% ipython --no-banner

In [1]: import numpy as np

In [2]: import numpy.linalg as la

In [3]: np.set_printoptions(suppress=True, linewidth=160)

In [4]: tidy = lambda a: np.round(a, 3) + 0

In [5]: out = np.array([[-5, 2], [5, 0], [-5, 3]])

In [6]: feats = np.kron(np.eye(3, dtype=int), out)

In [7]: feats
Out[7]: 
array([[-5,  2,  0,  0,  0,  0],
       [ 5,  0,  0,  0,  0,  0],
       [-5,  3,  0,  0,  0,  0],
       [ 0,  0, -5,  2,  0,  0],
       [ 0,  0,  5,  0,  0,  0],
       [ 0,  0, -5,  3,  0,  0],
       [ 0,  0,  0,  0, -5,  2],
       [ 0,  0,  0,  0,  5,  0],
       [ 0,  0,  0,  0, -5,  3]])

In [8]: t3 = np.stack([feats, 5 * feats, feats[::-1]])

In [9]: (t3 @ feats.T).shape
Out[9]: (3, 9, 9)

In [10]: la.matrix_rank(t3.reshape(3, -1))
Out[10]: np.int64(2)

In [11]: t3.shape
Out[11]: (3, 9, 6)

In [12]: x0 = np.array([2, 2, 2, -1, -1, 0])

In [13]: h1 = np.maximum(feats @ x0, 0)

In [14]: np.maximum(feats @ (3 * x0), 0)
Out[14]: array([ 0, 30,  0,  0, 30,  0, 15,  0, 15])

In [15]: feats * (h1 > 1e-9)[:, None]
Out[15]: 
array([[ 0,  0,  0,  0,  0,  0],
       [ 5,  0,  0,  0,  0,  0],
       [ 0,  0,  0,  0,  0,  0],
       [ 0,  0,  0,  0,  0,  0],
       [ 0,  0,  5,  0,  0,  0],
       [ 0,  0,  0,  0,  0,  0],
       [ 0,  0,  0,  0, -5,  2],
       [ 0,  0,  0,  0,  0,  0],
       [ 0,  0,  0,  0, -5,  3]])

In [16]: np.maximum(feats @ x0, 0) - np.maximum(-feats @ x0, 0)
Out[16]: array([ -6,  10,  -4, -12,  10, -13,   5,  -5,   5])

In [17]: np.flatnonzero(h1 > 1e-9)
Out[17]: array([1, 4, 6, 8])

In [18]: tidy(np.tanh(feats @ x0))
Out[18]: array([-1.   ,  1.   , -0.999, -1.   ,  1.   , -1.   ,  1.   , -1.   ,  1.   ])

In [19]: r0 = np.array([2, 3])

In [20]: np.cross(feats[5, :3], feats[8, :3])
Out[20]: array([0, 0, 0])

In [21]: np.array([np.convolve(row, r0, "same") for row in feats])
Out[21]: 
array([[-10, -11,   6,   0,   0,   0],
       [ 10,  15,   0,   0,   0,   0],
       [-10,  -9,   9,   0,   0,   0],
       [  0,   0, -10, -11,   6,   0],
       [  0,   0,  10,  15,   0,   0],
       [  0,   0, -10,  -9,   9,   0],
       [  0,   0,   0,   0, -10, -11],
       [  0,   0,   0,   0,  10,  15],
       [  0,   0,   0,   0, -10,  -9]])
